>>> import numpy as np
>>> np.set_printoptions(precision=1, suppress=True, linewidth=140)
>>> K = np.array([[4, 2, -4, 0, 1],
...     [-1, 1, 4, -4, 3],
...     [-2, 5, -5, -3, 1],
...     [-4, 4, 5, -3, -3],
...     [5, 0, -2, 0, -5],
...     [-3, 2, -1, -2, -4],
...     [1, 4, 1, 1, -2],
...     [3, 1, 2, 1, 5],
...     [5, -1, -3, 4, 5],
...     [-3, -4, 5, -4, 1],
...     [3, 5, -1, -3, 3],
...     [1, 5, 8, -12, 10]])
>>> Xc = K - K.mean(axis=0)
>>> V = np.linalg.svd(Xc)[2][:3]
>>> B = Xc - Xc @ V.T @ V
>>> B.std(axis=0)
array([1.4, 1. , 1.1, 1.2, 0.9])
>>> np.linalg.norm(B, axis=1).round(6).argmax()
np.int64(4)
>>> round(float(np.linalg.norm(K[2], 1)), 1), np.round(np.linalg.norm(K[2], np.inf), 1)
(16.0, np.float64(5.0))
>>> np.round(np.linalg.norm(K, "nuc"), 1)
np.float64(60.9)
>>> round(np.linalg.norm(K) ** 2 / np.linalg.norm(K, 2) ** 2, 1)
np.float64(2.0)
>>> arr = np.load("block7.npy")
>>> arr
array([[-0.7, -2.6,  4.2,  0.7],
       [-0.9, -2.1, -4.4,  0.3],
       [-0.6,  3.7, -2. , -2.6],
       [ 0.8, -2.8, -3.8, -1.5],
       [ 1.7,  0.1,  4.7,  0.1],
       [-3.4, -1.7,  0.7,  3.1],
       [-1.8, -1.3,  1.4, -4.2],
       [ 2.2, -4.2,  1.4,  0.2],
       [ 0.8,  1. , -1.7,  4.5],
       [-1.9, -0.6, -3.9, -2.4],
       [ 0.8,  2.7, -0.4,  4.1],
       [ 4.3,  2.5, -0.5,  0. ],
       [-0.1,  1.2,  4.2,  2.4],
       [-2.6,  0.8, -4.1, -0.8],
       [-2.5,  2.8, -3.3, -0.3],
       [ 0.5, -4.8,  0.5, -1. ],
       [ 3.3, -3.1, -1.4,  1.6],
       [-3. , -0.1, -0.5, -4. ],
       [ 4.1, -2.5,  1. ,  0.9],
       [-3.9,  0.9,  2.3, -1.9],
       [-4. , -2. ,  1.5, -1.7],
       [ 3.6, -3. ,  1.5, -0.8],
       [ 0.6,  3.5, -0.9,  3.4],
       [-3.5,  3. , -1.6, -1.1],
       [-0.2,  3.8, -1.5, -2.9],
       [-3.2,  0.5,  3.5, -1.6],
       [ 3.7, -1.7,  2.7,  0.8],
       [ 4.9,  0.5, -0.4, -0.6],
       [-0.7,  1.2, -0.1,  4.8],
       [-2.3,  1.5, -3.7, -1.9],
       [-1.9, -2.1,  2.1,  3.5],
       [ 0.7, -1.2,  0.5, -4.8],
       [-2.6, -0.6, -2.3, -3.5],
       [-0.5, -2.6,  3.3,  2.7],
       [ 0.2,  1.8,  3.1,  3.5],
       [ 3.3,  0. , -3.5,  1.5],
       [-4.6, -1.6, -0.7,  1. ],
       [-4.2, -2. ,  0. , -1.7],
       [-4.6, -0.6,  1.7,  0.4],
       [ 0.6,  0.7, -4.7,  1.6],
       [-0.7,  1.4,  1.8, -4.4]])
>>> x0 = np.array([0, -1, -2, -2])
>>> rhs = arr @ x0
>>> np.round(np.linalg.lstsq(arr, rhs)[0], 1) + 0
array([ 0., -1., -2., -2.])
>>> np.round(np.linalg.solve(arr.T @ arr, arr.T @ rhs), 1) + 0
array([ 0., -1., -2., -2.])
>>> rng = np.random.default_rng(306048)
>>> rhs = rhs + 0.3 * rng.normal(size=41)
>>> rhs
array([ -7.2,  10.7,   5.3,  12.8,  -9.4,  -5.8,   7.5,   1.3,  -7.4,  13.5, -10. ,  -1.3, -14.8,   8.7,   3.7,   5.6,   3. ,   9.2,  -0.9,
        -1.7,   2.1,   1.9,  -8. ,   2.5,   4.3,  -4.4,  -4.8,   1.4, -10.4,   9.2,  -8.7,   9.7,  12.5,  -9.7, -15.2,   3.9,   1.1,   5.6,
        -3.9,   5.9,   4.1])
>>> b, *_ = np.linalg.lstsq(arr, rhs)
>>> np.round(arr.T @ (rhs - arr @ b), 1) + 0
array([0., 0., 0., 0.])
>>> b.round(1) + 0
array([ 0., -1., -2., -2.])
>>> [round(float(np.linalg.norm(np.linalg.solve(arr.T @ arr + lam * np.eye(4), arr.T @ rhs))), 2) for lam in (0, 1, 10, 100)]
[3.01, 3.0, 2.89, 2.16]
